$ python -q
>>> import numpy as np
>>> np.set_printoptions(precision=3, suppress=True, linewidth=140, floatmode="fixed")
>>> A = np.load("x.npy")
>>> A
array([[-0.378, -0.030,  0.150,  0.702, -0.156, -0.465],
       [-0.328, -0.349, -0.096, -0.424, -0.594, -0.094],
       [-0.277, -0.119, -0.177,  0.326,  0.348,  0.240],
       [-0.302, -0.057, -0.763,  0.094, -0.069,  0.260],
       [-0.176,  0.824, -0.002,  0.065, -0.409,  0.242],
       [ 0.025,  0.357, -0.254, -0.245,  0.147, -0.667],
       [ 0.605, -0.112, -0.451,  0.294, -0.321, -0.221],
       [ 0.000,  0.193, -0.288, -0.149,  0.431, -0.057],
       [ 0.428,  0.067,  0.056,  0.198, -0.139,  0.308]])
>>> x0 = np.array([3, 2, 1, 2, 3, 0])
>>> rhs = A @ x0
>>> b, lr = np.zeros(6), 1 / np.linalg.norm(A, 2) ** 2
>>> for i in range(50):
...     b -= lr * A.T @ (A @ b - rhs)
...     if i % 10 == 0: print(i, round(np.linalg.norm(A @ b - rhs), 3))
... 
0 0.0
10 0.0
20 0.0
30 0.0
40 0.0
>>> np.round(np.linalg.cond(A), 3)
np.float64(1.0)
>>> b.round(3) + 0
array([3.000, 2.000, 1.000, 2.000, 3.000, 0.000])
>>> round(A[:, 5] @ A[:, 2], 3)
np.float64(-0.0)
>>> np.linalg.pinv(A)
array([[-0.378, -0.328, -0.277, -0.302, -0.176,  0.025,  0.605,  0.000,  0.428],
       [-0.030, -0.349, -0.119, -0.057,  0.824,  0.357, -0.112,  0.193,  0.067],
       [ 0.150, -0.096, -0.177, -0.763, -0.002, -0.254, -0.451, -0.288,  0.056],
       [ 0.702, -0.424,  0.326,  0.094,  0.065, -0.245,  0.294, -0.149,  0.198],
       [-0.156, -0.594,  0.348, -0.069, -0.409,  0.147, -0.321,  0.431, -0.139],
       [-0.465, -0.094,  0.240,  0.260,  0.242, -0.667, -0.221, -0.057,  0.308]])
>>> Y = np.c_[A[:, :4] @ np.array([[0, 0, 1, -2], [3, 2, 3, 2], [-3, -3, -1, -3], [0, 1, 3, 0]]), np.array([-2, 2, 1, 3, 3, 1, 3, 1, -1])]
>>> Y
array([[-0.541,  0.191,  1.486,  0.245, -2.000],
       [-0.759, -0.834, -2.550,  0.245,  2.000],
       [ 0.175,  0.620,  0.522,  0.849,  1.000],
       [ 2.121,  2.271,  0.573,  2.782,  3.000],
       [ 2.476,  1.718,  2.493,  2.006,  3.000],
       [ 1.831,  1.229,  0.613,  1.424,  1.000],
       [ 1.016,  1.423,  1.602, -0.082,  3.000],
       [ 1.444,  1.101,  0.420,  1.251,  1.000],
       [ 0.031,  0.162,  1.166, -0.893, -1.000]])
>>> np.linalg.matrix_rank(np.c_[A, Y])
np.int64(7)
>>> np.linalg.norm(np.linalg.qr(A)[0].T @ Y, axis=0) ** 2 / ((Y ** 2).sum(axis=0) + 1e-12)
array([1.000, 1.000, 1.000, 1.000, 0.869])
>>> np.round(np.linalg.lstsq(A, Y[:, 0])[0], 3) + 0
array([ 0.000,  3.000, -3.000,  0.000,  0.000,  0.000])
>>> arr = np.cumsum(np.array([[3, 5, 5, 5, 2, 4],
...     [4, 0, 1, 4, 2, 3],
...     [5, 1, 3, 0, 1, 0],
...     [1, 4, 5, 2, 5, 3],
...     [5, 2, 0, 4, 4, 2],
...     [5, 3, 1, 1, 5, 4],
...     [3, 4, 2, 4, 1, 5],
...     [3, 1, 4, 0, 3, 0],
...     [0, 2, 4, 5, 5, 5],
...     [0, 3, 5, 0, 3, 0],
...     [2, 2, 4, 2, 1, 3],
...     [5, 1, 4, 4, 1, 4],
...     [0, 0, 3, 1, 5, 1],
...     [0, 5, 2, 3, 5, 5],
...     [3, 3, 3, 0, 4, 3],
...     [1, 0, 5, 5, 3, 4],
...     [0, 4, 5, 3, 3, 3],
...     [3, 5, 4, 4, 2, 2],
...     [2, 1, 5, 2, 2, 1],
...     [0, 5, 1, 4, 4, 2],
...     [5, 0, 5, 0, 1, 3],
...     [2, 2, 1, 4, 4, 4],
...     [3, 5, 0, 3, 2, 2],
...     [5, 4, 3, 0, 2, 0],
...     [4, 4, 4, 4, 3, 5]]), axis=0)
>>> arr
array([[ 3,  5,  5,  5,  2,  4],
       [ 7,  5,  6,  9,  4,  7],
       [12,  6,  9,  9,  5,  7],
       [13, 10, 14, 11, 10, 10],
       [18, 12, 14, 15, 14, 12],
       [23, 15, 15, 16, 19, 16],
       [26, 19, 17, 20, 20, 21],
       [29, 20, 21, 20, 23, 21],
       [29, 22, 25, 25, 28, 26],
       [29, 25, 30, 25, 31, 26],
       [31, 27, 34, 27, 32, 29],
       [36, 28, 38, 31, 33, 33],
       [36, 28, 41, 32, 38, 34],
       [36, 33, 43, 35, 43, 39],
       [39, 36, 46, 35, 47, 42],
       [40, 36, 51, 40, 50, 46],
       [40, 40, 56, 43, 53, 49],
       [43, 45, 60, 47, 55, 51],
       [45, 46, 65, 49, 57, 52],
       [45, 51, 66, 53, 61, 54],
       [50, 51, 71, 53, 62, 57],
       [52, 53, 72, 57, 66, 61],
       [55, 58, 72, 60, 68, 63],
       [60, 62, 75, 60, 70, 63],
       [64, 66, 79, 64, 73, 68]])
>>> x0 = np.array([3, 3, 1, 1, 0, 1])
>>> rhs = arr @ x0
>>> rhs
array([ 38,  58,  79, 104, 131, 161, 193, 209, 229, 243, 264, 294, 299, 324, 348, 365, 388, 422, 439, 461, 484, 505, 534, 564, 601])
>>> np.round(np.linalg.pinv(arr) @ arr, 3) + 0
array([[1.000, 0.000, 0.000, 0.000, 0.000, 0.000],
       [0.000, 1.000, 0.000, 0.000, 0.000, 0.000],
       [0.000, 0.000, 1.000, 0.000, 0.000, 0.000],
       [0.000, 0.000, 0.000, 1.000, 0.000, 0.000],
       [0.000, 0.000, 0.000, 0.000, 1.000, 0.000],
       [0.000, 0.000, 0.000, 0.000, 0.000, 1.000]])
>>> rng = np.random.default_rng(947664)
>>> rhs = rhs + 0.1 * rng.normal(size=25)
>>> rhs
array([ 38.084,  57.980,  79.027, 104.056, 131.090, 161.085, 192.896, 208.908, 229.031, 242.913, 263.886, 294.069, 298.756, 323.838,
       347.984, 364.993, 388.098, 421.938, 438.926, 460.977, 484.016, 504.935, 533.982, 563.823, 601.178])
>>> b, *_ = np.linalg.lstsq(arr, rhs)
>>> [round(float(np.linalg.norm(np.linalg.solve(arr.T @ arr + lam * np.eye(6), arr.T @ rhs))), 2) for lam in (0, 1, 10, 100)]
[4.59, 4.57, 4.43, 3.99]
>>> np.round(arr.T @ (rhs - arr @ b), 3) + 0
array([0.000, 0.000, 0.000, 0.000, 0.000, 0.000])
>>> b
array([ 2.996,  3.008,  0.998,  1.000, -0.018,  1.018])
>>> F = np.loadtxt("m.csv", delimiter=",")
>>> F
array([[ 0.598, -0.205, -0.066, -0.283,  0.443,  0.240,  0.136,  0.385, -0.310],
       [-0.299,  0.215, -0.274, -0.389,  0.166, -0.462,  0.557,  0.259,  0.141],
       [-0.213,  0.278,  0.125, -0.109, -0.293, -0.159, -0.250,  0.341, -0.748],
       [-0.213, -0.205, -0.591,  0.462,  0.310, -0.146, -0.363,  0.317, -0.006],
       [ 0.000,  0.354,  0.389,  0.139,  0.701, -0.316, -0.167, -0.274, -0.100],
       [-0.213,  0.471, -0.378, -0.378,  0.173,  0.563, -0.252, -0.189,  0.039],
       [ 0.256,  0.606, -0.048,  0.567, -0.109,  0.208,  0.349,  0.252,  0.058],
       [-0.299, -0.235, -0.138,  0.240,  0.138,  0.235,  0.509, -0.415, -0.524],
       [ 0.512,  0.151, -0.491, -0.051, -0.206, -0.409, -0.071, -0.471, -0.188]])
>>> Y = np.linalg.inv(F)
>>> np.round(np.linalg.inv(Y), 3) + 0
array([[ 0.598, -0.205, -0.066, -0.283,  0.443,  0.240,  0.136,  0.385, -0.310],
       [-0.299,  0.215, -0.274, -0.389,  0.166, -0.462,  0.557,  0.259,  0.141],
       [-0.213,  0.278,  0.125, -0.109, -0.293, -0.159, -0.250,  0.341, -0.748],
       [-0.213, -0.205, -0.591,  0.462,  0.310, -0.146, -0.363,  0.317, -0.006],
       [ 0.000,  0.354,  0.389,  0.139,  0.701, -0.316, -0.167, -0.274, -0.100],
       [-0.213,  0.471, -0.378, -0.378,  0.173,  0.563, -0.252, -0.189,  0.039],
       [ 0.256,  0.606, -0.048,  0.567, -0.109,  0.208,  0.349,  0.252,  0.058],
       [-0.299, -0.235, -0.138,  0.240,  0.138,  0.235,  0.509, -0.415, -0.524],
       [ 0.512,  0.151, -0.491, -0.051, -0.206, -0.409, -0.071, -0.471, -0.188]])
>>> np.allclose(Y, F.T)
True
>>> round(float(np.linalg.det(F) * np.linalg.det(Y)), 3)
1.0
>>> Y.round(3) + 0
array([[ 0.598, -0.299, -0.213, -0.213,  0.000, -0.213,  0.256, -0.299,  0.512],
       [-0.205,  0.215,  0.278, -0.205,  0.354,  0.471,  0.606, -0.235,  0.151],
       [-0.066, -0.274,  0.125, -0.591,  0.389, -0.378, -0.048, -0.138, -0.491],
       [-0.283, -0.389, -0.109,  0.462,  0.139, -0.378,  0.567,  0.240, -0.051],
       [ 0.443,  0.166, -0.293,  0.310,  0.701,  0.173, -0.109,  0.138, -0.206],
       [ 0.240, -0.462, -0.159, -0.146, -0.316,  0.563,  0.208,  0.235, -0.409],
       [ 0.136,  0.557, -0.250, -0.363, -0.167, -0.252,  0.349,  0.509, -0.071],
       [ 0.385,  0.259,  0.341,  0.317, -0.274, -0.189,  0.252, -0.415, -0.471],
       [-0.310,  0.141, -0.748, -0.006, -0.100,  0.039,  0.058, -0.524, -0.188]])
>>> np.round(np.linalg.slogdet(F)[0], 3)
np.float64(-1.0)
>>> Y = F + rng.integers(-2, 3, (9, 3)) @ rng.integers(-2, 3, (3, 9))
>>> Y
array([[-1.402, -1.205,  0.934, -5.283,  0.443, -3.760, -0.864, -2.615, -0.310],
       [-2.299,  2.215,  3.726, -2.389,  0.166,  1.538,  2.557, -5.741,  6.141],
       [-3.213,  0.278,  2.125, -3.109, -2.293,  0.841, -1.250, -3.659,  4.252],
       [-0.213, -2.205, -2.591, -1.538,  0.310, -4.146, -2.363,  2.317, -4.006],
       [-3.000,  0.354,  2.389, -2.861, -1.299,  0.684, -1.167, -4.274,  4.900],
       [-0.213, -2.529, -4.378, -0.378, -1.827, -1.437, -4.252,  4.811, -3.961],
       [-3.744, -0.394,  0.952, -2.433, -4.109,  2.208, -2.651, -2.748,  6.058],
       [ 2.701,  3.765,  2.862,  4.240,  4.138,  3.235,  6.509, -2.415,  0.476],
       [-1.488, -0.849,  0.509, -5.051, -0.206, -4.409, -1.071, -3.471, -0.188]])
>>> np.linalg.matrix_rank(Y - F, tol=1e-8)
np.int64(3)
>>> data = np.arange(64).reshape(8, 8) + 4
>>> data
array([[ 4,  5,  6,  7,  8,  9, 10, 11],
       [12, 13, 14, 15, 16, 17, 18, 19],
       [20, 21, 22, 23, 24, 25, 26, 27],
       [28, 29, 30, 31, 32, 33, 34, 35],
       [36, 37, 38, 39, 40, 41, 42, 43],
       [44, 45, 46, 47, 48, 49, 50, 51],
       [52, 53, 54, 55, 56, 57, 58, 59],
       [60, 61, 62, 63, 64, 65, 66, 67]])
>>> Y = F / np.linalg.norm(F, axis=1, keepdims=True)
>>> C2 = Y @ Y.T
>>> (C2 - 2 * np.eye(9)).round(6).argmax(axis=1)
array([1, 0, 0, 0, 0, 0, 0, 0, 0])
>>> (np.abs(C2) > 0.9).astype(int)
array([[1, 0, 0, 0, 0, 0, 0, 0, 0],
       [0, 1, 0, 0, 0, 0, 0, 0, 0],
       [0, 0, 1, 0, 0, 0, 0, 0, 0],
       [0, 0, 0, 1, 0, 0, 0, 0, 0],
       [0, 0, 0, 0, 1, 0, 0, 0, 0],
       [0, 0, 0, 0, 0, 1, 0, 0, 0],
       [0, 0, 0, 0, 0, 0, 1, 0, 0],
       [0, 0, 0, 0, 0, 0, 0, 1, 0],
       [0, 0, 0, 0, 0, 0, 0, 0, 1]])
>>> C2.round(3) + 0
array([[1.000, 0.000, 0.000, 0.000, 0.000, 0.000, 0.000, 0.000, 0.000],
       [0.000, 1.000, 0.000, 0.000, 0.000, 0.000, 0.000, 0.000, 0.000],
       [0.000, 0.000, 1.000, 0.000, 0.000, 0.000, 0.000, 0.000, 0.000],
       [0.000, 0.000, 0.000, 1.000, 0.000, 0.000, 0.000, 0.000, 0.000],
       [0.000, 0.000, 0.000, 0.000, 1.000, 0.000, 0.000, 0.000, 0.000],
       [0.000, 0.000, 0.000, 0.000, 0.000, 1.000, 0.000, 0.000, 0.000],
       [0.000, 0.000, 0.000, 0.000, 0.000, 0.000, 1.000, 0.000, 0.000],
       [0.000, 0.000, 0.000, 0.000, 0.000, 0.000, 0.000, 1.000, 0.000],
       [0.000, 0.000, 0.000, 0.000, 0.000, 0.000, 0.000, 0.000, 1.000]])
>>> C2[0].round(3) + 0
array([1.000, 0.000, 0.000, 0.000, 0.000, 0.000, 0.000, 0.000, 0.000])
>>> np.linalg.norm(Y, axis=1)
array([1.000, 1.000, 1.000, 1.000, 1.000, 1.000, 1.000, 1.000, 1.000])
>>> z = rng.permutation(8)
>>> z
array([7, 5, 3, 0, 4, 6, 2, 1])
>>> Y = data[z][:, z]
>>> np.allclose(Y, data)
False
>>> np.diag(Y)
array([67, 49, 31,  4, 40, 58, 22, 13])
>>> x0 = np.array([2, 3, 5, 4, 2, 0, 5, 2])
>>> a = np.maximum(data @ x0, 0)
>>> data.T @ a
array([269952, 276456, 282960, 289464, 295968, 302472, 308976, 315480])
>>> np.flatnonzero(a > 1e-9)
array([0, 1, 2, 3, 4, 5, 6, 7])
>>> u = np.array([-1, -3, -2])
>>> np.polyval(u, data[1])
array([-182, -210, -240, -272, -306, -342, -380, -420])
>>> X = np.load("arr.npy")
>>> X
array([[2, 1, 1, 3, 0, 0],
       [0, 0, 2, 3, 2, 3],
       [0, 2, 1, 1, 0, 4],
       [2, 5, 5, 2, 0, 0],
       [2, 4, 0, 5, 1, 0],
       [0, 5, 5, 5, 0, 0]])
>>> Y = np.linalg.inv(X)
>>> np.round(X @ Y, 3) + 0
array([[1.000, 0.000, 0.000, 0.000, 0.000, 0.000],
       [0.000, 1.000, 0.000, 0.000, 0.000, 0.000],
       [0.000, 0.000, 1.000, 0.000, 0.000, 0.000],
       [0.000, 0.000, 0.000, 1.000, 0.000, 0.000],
       [0.000, 0.000, 0.000, 0.000, 1.000, 0.000],
       [0.000, 0.000, 0.000, 0.000, 0.000, 1.000]])
>>> np.round(np.linalg.det(X) * Y, 3) + 0
array([[-645.000,    0.000,    0.000, -430.000,    0.000,  559.000],
       [ 600.000,  200.000, -150.000, -200.000, -400.000,   30.000],
       [-170.000, -200.000,  150.000, -230.000,  400.000, -116.000],
       [-430.000,    0.000,    0.000,  430.000,    0.000, -344.000],
       [1040.000, -800.000,  600.000, -490.000, -550.000,  482.000],
       [-150.000,  -50.000, -500.000,   50.000,  100.000,  100.000]])
>>> np.round(np.linalg.slogdet(X)[0], 3)
np.float64(-1.0)
>>> (np.abs(Y) > 1e-9).astype(int)
array([[1, 0, 0, 1, 0, 1],
       [1, 1, 1, 1, 1, 1],
       [1, 1, 1, 1, 1, 1],
       [1, 0, 0, 1, 0, 1],
       [1, 1, 1, 1, 1, 1],
       [1, 1, 1, 1, 1, 1]])
>>> np.allclose(Y, X.T)
False
>>> z = rng.permutation(6)
>>> z
array([3, 1, 2, 0, 5, 4])
>>> Y = X[z][:, z]
>>> Y
array([[2, 5, 5, 2, 0, 0],
       [3, 0, 2, 0, 3, 2],
       [1, 2, 1, 0, 4, 0],
       [3, 1, 1, 2, 0, 0],
       [5, 5, 5, 0, 0, 0],
       [5, 4, 0, 2, 0, 1]])
>>> np.diag(Y)
array([2, 0, 1, 2, 0, 1])
>>> J = np.loadtxt("out13.csv", delimiter=",")
>>> J
array([[ -3.829,  16.862,   6.909,   0.741,   4.377,   5.795],
       [ -2.129,   6.929,  -7.429,   5.300, -12.910,   9.874],
       [  2.791,  -9.993,   5.544,  -5.128,  11.213, -10.468],
       [ -2.993,  14.138,   9.823,  -1.340,   9.443,   1.918],
       [ -3.834,  16.874,   6.878,   0.758,   4.329,   5.825],
       [  2.984, -14.105,  -9.842,   1.357,  -9.481,  -1.883],
       [  1.230,  -7.389, -11.310,   3.705, -13.783,   3.505],
       [  3.769, -16.697,  -7.268,  -0.526,  -4.946,  -5.427],
       [ -0.569,   4.704,  11.156,  -4.283,  14.441,  -5.118],
       [  3.879, -16.988,  -6.570,  -0.936,  -3.850,  -6.123],
       [ -4.079,  17.114,   3.444,   2.487,  -0.668,   8.485],
       [ -2.674,  12.978,  10.374,  -1.890,  10.613,   0.770],
       [ -1.556,   4.360,  -8.676,   5.282, -13.856,   9.133],
       [ -1.960,  10.271,  11.093,  -2.899,  12.529,  -1.495],
       [ -3.973,  17.188,   5.761,   1.378,   2.627,   6.842],
       [  3.717, -14.621,   1.348,  -4.212,   6.717, -10.380],
       [  3.578, -16.127,  -8.161,   0.047,  -6.411,  -4.409],
       [ -0.970,   6.341,  11.286,  -3.948,  14.091,  -4.161],
       [  3.842, -15.324,   0.423,  -3.933,   5.621, -10.156],
       [ -4.064,  16.840,   2.461,   2.899,  -1.987,   9.027],
       [ -3.226,  12.093,  -3.916,   4.847,  -9.568,  10.629],
       [  0.957,  -6.288, -11.284,   3.960, -14.105,   4.194],
       [  3.943, -17.132,  -6.050,  -1.224,  -3.058,  -6.595],
       [  4.004, -17.235,  -5.403,  -1.564,  -2.098,  -7.133],
       [  3.296, -15.199,  -9.101,   0.730,  -8.061,  -3.127],
       [ -2.893,  10.479,  -5.196,   5.077, -10.873,  10.526],
       [  4.004, -16.337,  -1.264,  -3.359,   3.537,  -9.576],
       [  1.198,  -2.788,   9.314,  -5.209,  14.254,  -8.588],
       [  0.653,  -0.427,  10.105,  -5.020,  14.615,  -7.648],
       [ -4.079,  17.075,   3.269,   2.563,  -0.906,   8.587],
       [  3.937, -17.120,  -6.104,  -1.195,  -3.140,  -6.547],
       [ -1.260,   3.058,  -9.210,   5.225, -14.194,   8.686],
       [ -1.519,   8.540,  11.277,  -3.409,  13.359,  -2.741],
       [  2.895, -10.489,   5.190,  -5.076,  10.867, -10.527]])
>>> # rank 2
>>> rank = np.linalg.matrix_rank(J)
>>> rank
np.int64(2)
>>> null = np.linalg.svd(J)[2][rank:].T
>>> null.shape
(6, 4)
